In [1]: import numpy as np

In [2]: np.set_printoptions(suppress=True, linewidth=140)

In [3]: out = np.array([[-1, -3], [-6, -9]])

In [4]: Z = np.array([[-3, 5], [-1, -1]])

In [5]: F = np.kron(out, Z)

In [6]: F
Out[6]: 
array([[  3,  -5,   9, -15],
       [  1,   1,   3,   3],
       [ 18, -30,  27, -45],
       [  6,   6,   9,   9]])

In [7]: proj = np.triu(np.array([[8, 1, -1, 7], [0, 4, 2, -2], [-3, -5, -3, -8], [-8, 4, 1, -1]]), 1) + np.eye(4)

In [8]: out = proj @ F @ np.linalg.inv(proj)

In [9]: out
Out[9]: 
array([[  28.,   40.,   -4.,  -52.],
       [  25.,  -96.,  256., 1576.],
       [ -30.,  -48.,   21.,  165.],
       [   6.,    0.,   15.,   87.]])

In [10]: np.round(np.linalg.det(out), 2)
Out[10]: np.float64(5184.0)

In [11]: vec = np.array([3, 2, -2, 0])

In [12]: h = np.maximum(out @ vec, 0)

In [13]: np.round(np.tanh(out @ vec), 2)
Out[13]: array([ 1., -1., -1., -1.])

In [14]: np.maximum(out @ vec, 0) - np.maximum(-out @ vec, 0)
Out[14]: array([ 172., -629., -228.,  -12.])

In [15]: h
Out[15]: array([172.,   0.,   0.,   0.])

In [16]: np.flatnonzero(h > 1e-9)
Out[16]: array([0])

In [17]: out.T @ h
Out[17]: array([ 4816.,  6880.,  -688., -8944.])

In [18]: J = np.loadtxt("sample8.csv", delimiter=",")

In [19]: J.round(2)
Out[19]: 
array([[-0.35, -0.77,  0.43, -0.32],
       [-0.23, -0.48, -0.6 ,  0.6 ],
       [-0.76,  0.39,  0.36,  0.38],
       [ 0.5 , -0.17,  0.57,  0.63]])

In [20]: r0 = np.array([0, 3, 2, 1])

In [21]: out = F + np.outer(r0, np.eye(4)[3])

In [22]: out
Out[22]: 
array([[  3.,  -5.,   9., -15.],
       [  1.,   1.,   3.,   6.],
       [ 18., -30.,  27., -43.],
       [  6.,   6.,   9.,  10.]])

In [23]: np.linalg.matrix_rank(np.linalg.inv(out) - np.linalg.inv(F), tol=1e-8)
Out[23]: np.int64(1)

In [24]: round(np.linalg.det(out) / np.linalg.det(F), 2), round(1 + np.linalg.solve(F, r0)[3], 2)
Out[24]: (np.float64(1.74), np.float64(1.74))

In [25]: feats = np.load("a.npy")

In [26]: feats
Out[26]: 
array([[ 1,  3,  0, -1],
       [ 0,  0,  0,  1],
       [ 0,  0,  2,  3],
       [ 0,  0,  0,  1]])

In [27]: left, sv, Vh = np.linalg.svd(feats, full_matrices=False)

In [28]: np.abs(left[:, 0]).round(6).argmax()
Out[28]: np.int64(2)

In [29]: np.round(Vh @ Vh.T, 2) + 0
Out[29]: 
array([[1., 0., 0., 0.],
       [0., 1., 0., 0.],
       [0., 0., 1., 0.],
       [0., 0., 0., 1.]])

In [30]: np.allclose(left * sv @ Vh, feats)
Out[30]: True

In [31]: round(float(np.sqrt((sv ** 2).sum())), 2), round(np.linalg.norm(feats), 2)
Out[31]: (5.1, np.float64(5.1))

In [32]: np.round(left.T @ left, 2) + 0
Out[32]: 
array([[1., 0., 0., 0.],
       [0., 1., 0., 0.],
       [0., 0., 1., 0.],
       [0., 0., 0., 1.]])

In [33]: np.round(np.abs(Vh[0]), 2)
Out[33]: array([0.13, 0.38, 0.4 , 0.82])
